$ python -q
>>> import numpy as np
>>> np.set_printoptions(suppress=True, linewidth=160)
>>> rng = np.random.default_rng(213706)
>>> idx = rng.integers(0, 3, 5)
>>> K = (idx[:, None] == idx) * 2 + np.eye(5)
>>> K
array([[3., 2., 0., 0., 0.],
       [2., 3., 0., 0., 0.],
       [0., 0., 3., 0., 2.],
       [0., 0., 0., 3., 0.],
       [0., 0., 2., 0., 3.]])
>>> t = np.radians(135)
>>> r_ = np.eye(5)
>>> r_[1, 1] = r_[3, 3] = np.cos(t)
>>> r_[1, 3], r_[3, 1] = -np.sin(t), np.sin(t)
>>> r_.round(2)
array([[ 1.  ,  0.  ,  0.  ,  0.  ,  0.  ],
       [ 0.  , -0.71,  0.  , -0.71,  0.  ],
       [ 0.  ,  0.  ,  1.  ,  0.  ,  0.  ],
       [ 0.  ,  0.71,  0.  , -0.71,  0.  ],
       [ 0.  ,  0.  ,  0.  ,  0.  ,  1.  ]])
>>> Y = K @ r_.T
>>> np.round(np.abs(Y - K).max(axis=0), 2)
array([0.  , 5.12, 0.  , 5.12, 0.  ])
>>> np.round(np.linalg.det(r_), 2), np.round(np.trace(r_), 2)
(np.float64(1.0), np.float64(1.59))
>>> x0 = np.array([1, 0, 1, 3, 1])
>>> a = np.maximum(r_ @ x0, 0)
>>> r_.T @ a
array([1., 0., 1., 0., 1.])
>>> np.round(np.maximum(r_ @ x0, 0) - np.maximum(-r_ @ x0, 0), 2)
array([ 1.  , -2.12,  1.  , -2.12,  1.  ])
>>> def softmax(z):
...     e = np.exp(z - z.max(axis=-1, keepdims=True))
...     return e / e.sum(axis=-1, keepdims=True)
... 
>>> np.round(softmax(10 * K[2]), 2) + 0
array([0., 0., 1., 0., 0.])
>>> S = K @ K.T / np.sqrt(5)
>>> np.round(softmax(S)[2] @ K, 2)
array([0.01, 0.01, 2.6 , 0.01, 2.38])
>>> softmax(S).round(6).argmax(axis=1)
array([0, 1, 2, 3, 4])
>>> mat = np.loadtxt("block14.csv", delimiter=",")
>>> mat
array([[0.91, 2.55, 1.78],
       [0.98, 2.29, 1.58],
       [1.39, 2.34, 2.11],
       [1.  , 1.62, 2.13],
       [1.07, 1.99, 2.03],
       [0.55, 1.81, 1.8 ],
       [1.08, 2.21, 2.32],
       [1.34, 1.88, 2.34],
       [0.8 , 1.96, 2.36],
       [1.05, 2.06, 1.91],
       [0.74, 2.05, 2.1 ],
       [0.68, 2.06, 2.47],
       [0.67, 2.12, 1.79],
       [0.99, 2.17, 1.56],
       [1.76, 2.92, 4.01],
       [1.71, 3.12, 4.11],
       [2.21, 3.12, 3.87],
       [1.77, 3.03, 3.77],
       [2.07, 2.94, 4.06],
       [1.93, 2.8 , 4.21],
       [1.6 , 3.41, 3.9 ],
       [2.16, 2.75, 4.05],
       [1.87, 2.86, 4.05],
       [2.  , 2.62, 3.97],
       [2.63, 3.14, 4.8 ],
       [1.57, 2.96, 4.16],
       [1.54, 3.05, 4.29],
       [1.73, 2.69, 3.97]])
>>> Ac = (mat - mat.mean(axis=0)) / mat.std(axis=0)
>>> np.argwhere(np.abs(Ac) > 2)
array([[24,  0]])
>>> np.round(Ac.std(axis=0), 2)
array([1., 1., 1.])
>>> b = np.linalg.lstsq(np.delete(Ac, 0, axis=1), Ac[:, 0])[0]
>>> np.abs(b).argmax()
np.int64(1)
>>> arr = np.load("test5.npy")
>>> arr
array([[1, 3, 2, 3],
       [1, 3, 0, 3],
       [2, 2, 3, 3],
       [2, 3, 2, 1],
       [1, 3, 2, 3],
       [0, 2, 0, 1],
       [0, 1, 3, 0]])
>>> # row 4 repeats row 0
>>> x0 = np.array([2, 2, -2, 3])
>>> target = arr @ x0
>>> np.round(np.linalg.pinv(arr) @ arr, 2) + 0
array([[1., 0., 0., 0.],
       [0., 1., 0., 0.],
       [0., 0., 1., 0.],
       [0., 0., 0., 1.]])
>>> try:
...     np.linalg.solve(arr, target)
... except np.linalg.LinAlgError as e:
...     print(e)
... 
Last 2 dimensions of the array must be square
>>> np.round(np.linalg.solve(arr.T @ arr, arr.T @ target), 2)
array([ 2.,  2., -2.,  3.])
>>> target = target + 0.3 * rng.normal(size=7)
>>> target.round(2)
array([13.02, 16.63, 11.23,  9.25, 13.44,  6.26, -4.17])
>>> b, *_ = np.linalg.lstsq(arr, target)
>>> [round(float(np.linalg.norm(np.linalg.solve(arr.T @ arr + lam * np.eye(4), arr.T @ target))), 2) for lam in (0, 1, 10, 100)]
[4.64, 4.23, 3.03, 1.42]
>>> b.round()
array([ 2.,  2., -2.,  3.])
>>> proj = arr @ np.linalg.solve(arr.T @ arr, arr.T)
>>> np.allclose(proj @ proj, proj)
True
>>> np.round(np.diag(proj), 2)
array([0.3 , 0.48, 0.77, 0.97, 0.3 , 0.38, 0.8 ])
>>> np.linalg.matrix_rank(np.eye(7) - proj)
np.int64(3)
>>> Y = arr / np.linalg.norm(arr, axis=1)
Traceback (most recent call last):
  File "<python-input-47>", line 1, in <module>
    Y = arr / np.linalg.norm(arr, axis=1)
        ~~~~^~~~~~~~~~~~~~~~~~~~~~~~~~~~~
ValueError: operands could not be broadcast together with shapes (7,4) (7,) 
>>> Y = arr / np.linalg.norm(arr, axis=1, keepdims=True)
>>> cov = Y @ Y.T
>>> (cov - 2 * np.eye(7)).round(6).argmax(axis=1)
array([4, 5, 0, 0, 0, 1, 2])
>>> cov[1].round(2)
array([0.91, 1.  , 0.76, 0.76, 0.91, 0.92, 0.22])
>>> round(float(np.degrees(np.arccos(np.clip(cov[1, 2], -1, 1)))), 2)
40.1
>>> (np.abs(cov) > 0.9).astype(int)
array([[1, 1, 1, 0, 1, 0, 0],
       [1, 1, 0, 0, 1, 1, 0],
       [1, 0, 1, 0, 1, 0, 0],
       [0, 0, 0, 1, 0, 0, 0],
       [1, 1, 1, 0, 1, 0, 0],
       [0, 1, 0, 0, 0, 1, 0],
       [0, 0, 0, 0, 0, 0, 1]])
>>> X = np.array([[0, 0, 3, 1, 0, 1],
...     [1, 0, 2, 2, 2, 2],
...     [1, 0, 3, 2, 3, 0],
...     [0, 0, 3, 3, 3, 1],
...     [3, 1, 0, 3, 3, 2]]) * (rng.random((5, 6)) < 0.3)
>>> X
array([[0, 0, 3, 0, 0, 0],
       [0, 0, 2, 0, 0, 0],
       [0, 0, 0, 0, 0, 0],
       [0, 0, 3, 0, 3, 1],
       [3, 0, 0, 0, 0, 0]])
>>> # looks like rank 3
>>> rank = np.linalg.matrix_rank(X)
>>> rank
np.int64(3)
>>> ns = np.linalg.svd(X)[2][rank:].T
>>> np.round(X @ ns, 2) + 0
array([[0., 0., 0.],
       [0., 0., 0.],
       [0., 0., 0.],
       [0., 0., 0.],
       [0., 0., 0.]])
>>> np.round(ns @ ns.T, 2) + 0
array([[ 0. ,  0. ,  0. ,  0. ,  0. ,  0. ],
       [ 0. ,  1. ,  0. ,  0. ,  0. ,  0. ],
       [ 0. ,  0. ,  0. ,  0. ,  0. ,  0. ],
       [ 0. ,  0. ,  0. ,  1. ,  0. ,  0. ],
       [ 0. ,  0. ,  0. ,  0. ,  0.1, -0.3],
       [ 0. ,  0. ,  0. ,  0. , -0.3,  0.9]])
